$ python3 -q
>>> import numpy as np
>>> import numpy.linalg as la
>>> np.set_printoptions(precision=1, suppress=True, linewidth=100, floatmode="fixed")
>>> K = np.loadtxt("m.csv", delimiter=",")
>>> K
array([[-0.9,  4.0, -3.0, -3.0,  5.0, -4.0, -3.0,  0.0],
       [-5.0,  4.1,  1.0, -2.0,  4.0, -3.0, -3.0, -3.0],
       [-3.0,  1.0,  4.1, -1.0, -1.0,  1.0,  5.0, -4.0],
       [ 5.0, -1.0,  5.0, -2.9,  0.0,  1.0, -1.0, -4.0],
       [ 5.0,  0.0, -2.0,  0.0,  3.1,  4.0, -5.0,  0.0],
       [ 1.0,  3.0,  2.0,  2.0, -1.0,  4.1,  2.0,  3.0],
       [-2.0,  0.0,  1.0,  5.0, -4.0, -3.0,  2.1,  2.0],
       [-1.0,  4.0, -3.0, -3.0,  5.0, -4.0, -3.0,  0.1]])
>>> A2 = la.inv(K)
>>> round(la.cond(K), 1)
np.float64(854.2)
>>> np.round(la.norm(K, 2) / la.norm(K), 1)
np.float64(0.7)
>>> la.cond(K) > 100
np.True_
>>> la.matrix_rank(K, rtol=0.1)
np.int64(6)
>>> [round(float(x), 1) for x in la.svd(K, compute_uv=False)[:3]]
[16.2, 12.2, 10.4]
>>> round(np.log10(la.cond(K)))
3
>>> m1 = np.loadtxt("mat.csv", delimiter=",")
>>> m1
array([[1.0, 0.0, 0.0, 0.0, 0.0, 0.0, 0.0, 0.0, 0.0, 0.0],
       [0.0, 1.0, 0.0, 0.0, 0.0, 0.0, 0.0, 0.0, 0.0, 0.0],
       [0.0, 0.0, 1.0, 0.0, 0.0, 0.0, 0.0, 0.0, 0.0, 0.0],
       [0.0, 0.0, 0.0, 3.0, 0.0, 0.0, 0.0, 0.0, 0.0, 0.0],
       [0.0, 0.0, 0.0, 0.0, 0.0, 0.0, 0.0, 0.0, 0.0, 0.0],
       [0.0, 0.0, 0.0, 0.0, 0.0, 2.0, 0.0, 0.0, 0.0, 0.0],
       [0.0, 0.0, 0.0, 0.0, 0.0, 0.0, 2.0, 0.0, 0.0, 0.0],
       [0.0, 0.0, 0.0, 0.0, 0.0, 0.0, 0.0, 1.0, 0.0, 0.0],
       [0.0, 0.0, 0.0, 0.0, 0.0, 0.0, 0.0, 0.0, 0.0, 0.0],
       [0.0, 0.0, 0.0, 0.0, 0.0, 0.0, 0.0, 0.0, 0.0, 3.0]])
>>> m1 @ m1
array([[1.0, 0.0, 0.0, 0.0, 0.0, 0.0, 0.0, 0.0, 0.0, 0.0],
       [0.0, 1.0, 0.0, 0.0, 0.0, 0.0, 0.0, 0.0, 0.0, 0.0],
       [0.0, 0.0, 1.0, 0.0, 0.0, 0.0, 0.0, 0.0, 0.0, 0.0],
       [0.0, 0.0, 0.0, 9.0, 0.0, 0.0, 0.0, 0.0, 0.0, 0.0],
       [0.0, 0.0, 0.0, 0.0, 0.0, 0.0, 0.0, 0.0, 0.0, 0.0],
       [0.0, 0.0, 0.0, 0.0, 0.0, 4.0, 0.0, 0.0, 0.0, 0.0],
       [0.0, 0.0, 0.0, 0.0, 0.0, 0.0, 4.0, 0.0, 0.0, 0.0],
       [0.0, 0.0, 0.0, 0.0, 0.0, 0.0, 0.0, 1.0, 0.0, 0.0],
       [0.0, 0.0, 0.0, 0.0, 0.0, 0.0, 0.0, 0.0, 0.0, 0.0],
       [0.0, 0.0, 0.0, 0.0, 0.0, 0.0, 0.0, 0.0, 0.0, 9.0]])
>>> la.matrix_rank(m1 - m1[0, 0] * np.eye(10))
np.int64(6)
>>> np.prod(np.diag(m1)), round(la.det(m1), 1)
(np.float64(0.0), np.float64(0.0))
>>> try:
...     la.inv(m1)
... except la.LinAlgError as e:
...     print(e)
... 
Singular matrix
>>> np.sort(la.eigvals(m1))
array([0.0, 0.0, 1.0, 1.0, 1.0, 1.0, 2.0, 2.0, 3.0, 3.0])
>>> w, evecs = la.eigh(m1)
>>> np.unique(w.round(6) + 0, return_counts=True)[1]
array([2, 4, 2, 2])
>>> evecs @ np.diag(w) @ evecs.T
array([[1.0, 0.0, 0.0, 0.0, 0.0, 0.0, 0.0, 0.0, 0.0, 0.0],
       [0.0, 1.0, 0.0, 0.0, 0.0, 0.0, 0.0, 0.0, 0.0, 0.0],
       [0.0, 0.0, 1.0, 0.0, 0.0, 0.0, 0.0, 0.0, 0.0, 0.0],
       [0.0, 0.0, 0.0, 3.0, 0.0, 0.0, 0.0, 0.0, 0.0, 0.0],
       [0.0, 0.0, 0.0, 0.0, 0.0, 0.0, 0.0, 0.0, 0.0, 0.0],
       [0.0, 0.0, 0.0, 0.0, 0.0, 2.0, 0.0, 0.0, 0.0, 0.0],
       [0.0, 0.0, 0.0, 0.0, 0.0, 0.0, 2.0, 0.0, 0.0, 0.0],
       [0.0, 0.0, 0.0, 0.0, 0.0, 0.0, 0.0, 1.0, 0.0, 0.0],
       [0.0, 0.0, 0.0, 0.0, 0.0, 0.0, 0.0, 0.0, 0.0, 0.0],
       [0.0, 0.0, 0.0, 0.0, 0.0, 0.0, 0.0, 0.0, 0.0, 3.0]])
>>> evecs.T @ m1 @ evecs
array([[0.0, 0.0, 0.0, 0.0, 0.0, 0.0, 0.0, 0.0, 0.0, 0.0],
       [0.0, 0.0, 0.0, 0.0, 0.0, 0.0, 0.0, 0.0, 0.0, 0.0],
       [0.0, 0.0, 1.0, 0.0, 0.0, 0.0, 0.0, 0.0, 0.0, 0.0],
       [0.0, 0.0, 0.0, 1.0, 0.0, 0.0, 0.0, 0.0, 0.0, 0.0],
       [0.0, 0.0, 0.0, 0.0, 1.0, 0.0, 0.0, 0.0, 0.0, 0.0],
       [0.0, 0.0, 0.0, 0.0, 0.0, 1.0, 0.0, 0.0, 0.0, 0.0],
       [0.0, 0.0, 0.0, 0.0, 0.0, 0.0, 2.0, 0.0, 0.0, 0.0],
       [0.0, 0.0, 0.0, 0.0, 0.0, 0.0, 0.0, 2.0, 0.0, 0.0],
       [0.0, 0.0, 0.0, 0.0, 0.0, 0.0, 0.0, 0.0, 3.0, 0.0],
       [0.0, 0.0, 0.0, 0.0, 0.0, 0.0, 0.0, 0.0, 0.0, 3.0]])
>>> w1 = np.array([[-2, -1],
...     [0, 1],
...     [2, -2],
...     [1, -2],
...     [-1, 1],
...     [1, 1],
...     [2, 2],
...     [0, -1],
...     [-1, 1],
...     [0, 2]])
>>> beta = np.array([0, -3])
>>> hid = np.maximum(m1 @ w1 + beta, 0)
>>> (hid > 0).mean(axis=0)
array([0.4, 0.2])
>>> la.matrix_rank(hid)
np.int64(2)
>>> (hid > 0).astype(int)
array([[0, 0],
       [0, 0],
       [1, 0],
       [1, 0],
       [0, 0],
       [1, 0],
       [1, 1],
       [0, 0],
       [0, 0],
       [0, 1]])
>>> W2 = np.array([[3, 0], [0, 5]])
>>> (hid @ W2).round(6).argmax(axis=1)
array([0, 0, 0, 0, 0, 0, 0, 0, 0, 1])
>>> t = np.deg2rad(36)
>>> M = np.eye(10)
>>> M[np.ix_([4, 1], [4, 1])] = [[np.cos(t), -np.sin(t)], [np.sin(t), np.cos(t)]]
>>> M
array([[ 1.0,  0.0,  0.0,  0.0,  0.0,  0.0,  0.0,  0.0,  0.0,  0.0],
       [ 0.0,  0.8,  0.0,  0.0,  0.6,  0.0,  0.0,  0.0,  0.0,  0.0],
       [ 0.0,  0.0,  1.0,  0.0,  0.0,  0.0,  0.0,  0.0,  0.0,  0.0],
       [ 0.0,  0.0,  0.0,  1.0,  0.0,  0.0,  0.0,  0.0,  0.0,  0.0],
       [ 0.0, -0.6,  0.0,  0.0,  0.8,  0.0,  0.0,  0.0,  0.0,  0.0],
       [ 0.0,  0.0,  0.0,  0.0,  0.0,  1.0,  0.0,  0.0,  0.0,  0.0],
       [ 0.0,  0.0,  0.0,  0.0,  0.0,  0.0,  1.0,  0.0,  0.0,  0.0],
       [ 0.0,  0.0,  0.0,  0.0,  0.0,  0.0,  0.0,  1.0,  0.0,  0.0],
       [ 0.0,  0.0,  0.0,  0.0,  0.0,  0.0,  0.0,  0.0,  1.0,  0.0],
       [ 0.0,  0.0,  0.0,  0.0,  0.0,  0.0,  0.0,  0.0,  0.0,  1.0]])
>>> # 9 blocks once reordered
>>> la.pinv(M)
array([[ 1.0,  0.0,  0.0,  0.0,  0.0,  0.0,  0.0,  0.0,  0.0,  0.0],
       [ 0.0,  0.8,  0.0,  0.0, -0.6,  0.0,  0.0,  0.0,  0.0,  0.0],
       [ 0.0,  0.0,  1.0,  0.0,  0.0,  0.0,  0.0,  0.0,  0.0,  0.0],
       [ 0.0,  0.0,  0.0,  1.0,  0.0,  0.0,  0.0,  0.0,  0.0,  0.0],
       [ 0.0,  0.6,  0.0,  0.0,  0.8,  0.0,  0.0,  0.0,  0.0,  0.0],
       [ 0.0,  0.0,  0.0,  0.0,  0.0,  1.0,  0.0,  0.0,  0.0,  0.0],
       [ 0.0,  0.0,  0.0,  0.0,  0.0,  0.0,  1.0,  0.0,  0.0,  0.0],
       [ 0.0,  0.0,  0.0,  0.0,  0.0,  0.0,  0.0,  1.0,  0.0,  0.0],
       [ 0.0,  0.0,  0.0,  0.0,  0.0,  0.0,  0.0,  0.0,  1.0,  0.0],
       [ 0.0,  0.0,  0.0,  0.0,  0.0,  0.0,  0.0,  0.0,  0.0,  1.0]])
>>> la.norm(M, axis=0)
array([1.0, 1.0, 1.0, 1.0, 1.0, 1.0, 1.0, 1.0, 1.0, 1.0])
>>> np.round(M.T @ M, 1) + 0
array([[1.0, 0.0, 0.0, 0.0, 0.0, 0.0, 0.0, 0.0, 0.0, 0.0],
       [0.0, 1.0, 0.0, 0.0, 0.0, 0.0, 0.0, 0.0, 0.0, 0.0],
       [0.0, 0.0, 1.0, 0.0, 0.0, 0.0, 0.0, 0.0, 0.0, 0.0],
       [0.0, 0.0, 0.0, 1.0, 0.0, 0.0, 0.0, 0.0, 0.0, 0.0],
       [0.0, 0.0, 0.0, 0.0, 1.0, 0.0, 0.0, 0.0, 0.0, 0.0],
       [0.0, 0.0, 0.0, 0.0, 0.0, 1.0, 0.0, 0.0, 0.0, 0.0],
       [0.0, 0.0, 0.0, 0.0, 0.0, 0.0, 1.0, 0.0, 0.0, 0.0],
       [0.0, 0.0, 0.0, 0.0, 0.0, 0.0, 0.0, 1.0, 0.0, 0.0],
       [0.0, 0.0, 0.0, 0.0, 0.0, 0.0, 0.0, 0.0, 1.0, 0.0],
       [0.0, 0.0, 0.0, 0.0, 0.0, 0.0, 0.0, 0.0, 0.0, 1.0]])
>>> np.round(M @ M.T, 1) + 0
array([[1.0, 0.0, 0.0, 0.0, 0.0, 0.0, 0.0, 0.0, 0.0, 0.0],
       [0.0, 1.0, 0.0, 0.0, 0.0, 0.0, 0.0, 0.0, 0.0, 0.0],
       [0.0, 0.0, 1.0, 0.0, 0.0, 0.0, 0.0, 0.0, 0.0, 0.0],
       [0.0, 0.0, 0.0, 1.0, 0.0, 0.0, 0.0, 0.0, 0.0, 0.0],
       [0.0, 0.0, 0.0, 0.0, 1.0, 0.0, 0.0, 0.0, 0.0, 0.0],
       [0.0, 0.0, 0.0, 0.0, 0.0, 1.0, 0.0, 0.0, 0.0, 0.0],
       [0.0, 0.0, 0.0, 0.0, 0.0, 0.0, 1.0, 0.0, 0.0, 0.0],
       [0.0, 0.0, 0.0, 0.0, 0.0, 0.0, 0.0, 1.0, 0.0, 0.0],
       [0.0, 0.0, 0.0, 0.0, 0.0, 0.0, 0.0, 0.0, 1.0, 0.0],
       [0.0, 0.0, 0.0, 0.0, 0.0, 0.0, 0.0, 0.0, 0.0, 1.0]])
>>> la.svd(M, compute_uv=False)
array([1.0, 1.0, 1.0, 1.0, 1.0, 1.0, 1.0, 1.0, 1.0, 1.0])
